% python3 -q
>>> import numpy as np
>>> np.set_printoptions(precision=1, suppress=True, linewidth=100, sign=" ")
>>> def tidy(a):
...     return np.round(a, 1) + 0
... 
>>> K = np.load("a.npy")
>>> print(K)
[[ 0  0  0  1  0  0  1  0  0  0  0]
 [ 0  0  0  1  0  0  0  0  0  0  0]
 [ 0  0  0  0  0  1  0  1  0  0  0]
 [ 1  1  0  0  0  0  1  0  0  0  0]
 [ 0  0  0  0  0  0  0  0  0  1  0]
 [ 0  0  1  0  0  0  0  1  0  0  1]
 [ 1  0  0  1  0  0  0  0  0  0  0]
 [ 0  0  1  0  0  1  0  0  0  0  1]
 [ 0  0  0  0  0  0  0  0  0  1  0]
 [ 0  0  0  0  1  0  0  0  1  0  0]
 [ 0  0  0  0  0  1  0  1  0  0  0]]
>>> print(np.abs(np.diag(np.linalg.qr(K)[1])) > 1e-9)
[ True  True  True  True  True  True  True  True False  True False]
>>> print(tidy(np.trace(np.linalg.pinv(K) @ K)))
9.0
>>> try:
...     np.linalg.inv(K)
... except np.linalg.LinAlgError as e:
...     print(repr(e))
... 
LinAlgError('Singular matrix')
>>> print(np.unique(K.round(6), axis=0).shape)
(9, 11)
>>> print(tidy(K @ np.linalg.pinv(K) @ K))
[[ 0.  0.  0.  1.  0.  0.  1.  0.  0.  0.  0.]
 [ 0.  0.  0.  1.  0.  0.  0.  0.  0.  0.  0.]
 [ 0.  0.  0.  0.  0.  1.  0.  1.  0.  0.  0.]
 [ 1.  1.  0.  0.  0.  0.  1.  0.  0.  0.  0.]
 [ 0.  0.  0.  0.  0.  0.  0.  0.  0.  1.  0.]
 [ 0.  0.  1.  0.  0.  0.  0.  1.  0.  0.  1.]
 [ 1.  0.  0.  1.  0.  0.  0.  0.  0.  0.  0.]
 [ 0.  0.  1.  0.  0.  1.  0.  0.  0.  0.  1.]
 [ 0.  0.  0.  0.  0.  0.  0.  0.  0.  1.  0.]
 [ 0.  0.  0.  0.  1.  0.  0.  0.  1.  0.  0.]
 [ 0.  0.  0.  0.  0.  1.  0.  1.  0.  0.  0.]]
>>> Uu, sig, Vh = np.linalg.svd(K)
>>> V = Vh[:(sig > 1e-8).sum()]
>>> rng = np.random.default_rng(2755)
>>> vec = K[4] + 3 * K[9] + rng.integers(2) * np.eye(11)[4]
>>> print(vec)
[ 0.  0.  0.  0.  3.  0.  0.  0.  3.  1.  0.]
>>> print(tidy(V.T @ V))
[[ 1.   0.   0.   0.   0.   0.   0.   0.   0.   0.   0. ]
 [ 0.   1.   0.   0.   0.   0.   0.   0.   0.   0.   0. ]
 [ 0.   0.   0.5  0.   0.   0.   0.   0.   0.   0.   0.5]
 [ 0.   0.   0.   1.   0.   0.   0.   0.   0.   0.   0. ]
 [ 0.   0.   0.   0.   0.5  0.   0.   0.   0.5  0.   0. ]
 [ 0.   0.   0.   0.   0.   1.   0.   0.   0.   0.   0. ]
 [ 0.   0.   0.   0.   0.   0.   1.   0.   0.   0.   0. ]
 [ 0.   0.   0.   0.   0.   0.   0.   1.   0.   0.   0. ]
 [ 0.   0.   0.   0.   0.5  0.   0.   0.   0.5  0.   0. ]
 [ 0.   0.   0.   0.   0.   0.   0.   0.   0.   1.   0. ]
 [ 0.   0.   0.5  0.   0.   0.   0.   0.   0.   0.   0.5]]
>>> print(tidy(np.diag(V.T @ V)))
[ 1.   1.   0.5  1.   0.5  1.   1.   1.   0.5  1.   0.5]
